$ python3 -q
>>> import numpy as np
>>> np.set_printoptions(precision=2, suppress=True, linewidth=160, legacy="1.25")
>>> rng = np.random.default_rng(7099)
>>> F = np.eye(7, dtype=int)[rng.permutation(7)] * np.array([0, 2, 1, 0, 0, -1, -2])
>>> F
array([[ 0,  0,  1,  0,  0,  0,  0],
       [ 0,  0,  0,  0,  0,  0, -2],
       [ 0,  2,  0,  0,  0,  0,  0],
       [ 0,  0,  0,  0,  0, -1,  0],
       [ 0,  0,  0,  0,  0,  0,  0],
       [ 0,  0,  0,  0,  0,  0,  0],
       [ 0,  0,  0,  0,  0,  0,  0]])
>>> U, sv, Vt = np.linalg.svd(F)
>>> sv
array([2., 2., 1., 1., 0., 0., 0.])
>>> out = U[:, :4] @ np.diag(sv[:4]) @ Vt[:4]
>>> np.linalg.matrix_rank(out)
4
>>> np.linalg.matrix_rank(F, rtol=0.05)
4
>>> U, sv, Vt = np.linalg.svd(F)
>>> evecs = Vt[:(sv > 1e-8).sum()]
>>> x = F[3] + 2 * F[5] + rng.integers(2) * np.eye(7)[1]
>>> x
array([ 0.,  1.,  0.,  0.,  0., -1.,  0.])
>>> np.diag(evecs.T @ evecs)
array([0., 1., 1., 0., 0., 1., 1.])
>>> evecs.T @ evecs
array([[0., 0., 0., 0., 0., 0., 0.],
       [0., 1., 0., 0., 0., 0., 0.],
       [0., 0., 1., 0., 0., 0., 0.],
       [0., 0., 0., 0., 0., 0., 0.],
       [0., 0., 0., 0., 0., 0., 0.],
       [0., 0., 0., 0., 0., 1., 0.],
       [0., 0., 0., 0., 0., 0., 1.]])
>>> C2 = F.T @ F
>>> (F @ F.T).shape
(7, 7)
>>> np.allclose(C2, C2.T)
True
>>> np.linalg.svd(F, compute_uv=False) ** 2
array([4., 4., 1., 1., 0., 0., 0.])
>>> mat = np.load("case14.npy")
>>> mat
array([[ 2, -5,  2, -5,  2, -5],
       [ 0, -2,  0, -2,  0, -2],
       [ 4,  0,  4,  0,  4,  0],
       [ 2, -5,  2, -5,  2, -5],
       [ 0, -2,  0, -2,  0, -2],
       [ 4,  0,  4,  0,  4,  0]])
>>> rank = np.linalg.matrix_rank(mat)
>>> rank
2
>>> null = np.linalg.svd(mat)[2][rank:].T
>>> null.shape
(6, 4)
>>> np.round(null @ null.T, 2) + 0
array([[ 0.67,  0.  , -0.33,  0.  , -0.33,  0.  ],
       [ 0.  ,  0.67,  0.  , -0.33,  0.  , -0.33],
       [-0.33,  0.  ,  0.67,  0.  , -0.33,  0.  ],
       [ 0.  , -0.33,  0.  ,  0.67,  0.  , -0.33],
       [-0.33,  0.  , -0.33,  0.  ,  0.67,  0.  ],
       [ 0.  , -0.33,  0.  , -0.33,  0.  ,  0.67]])
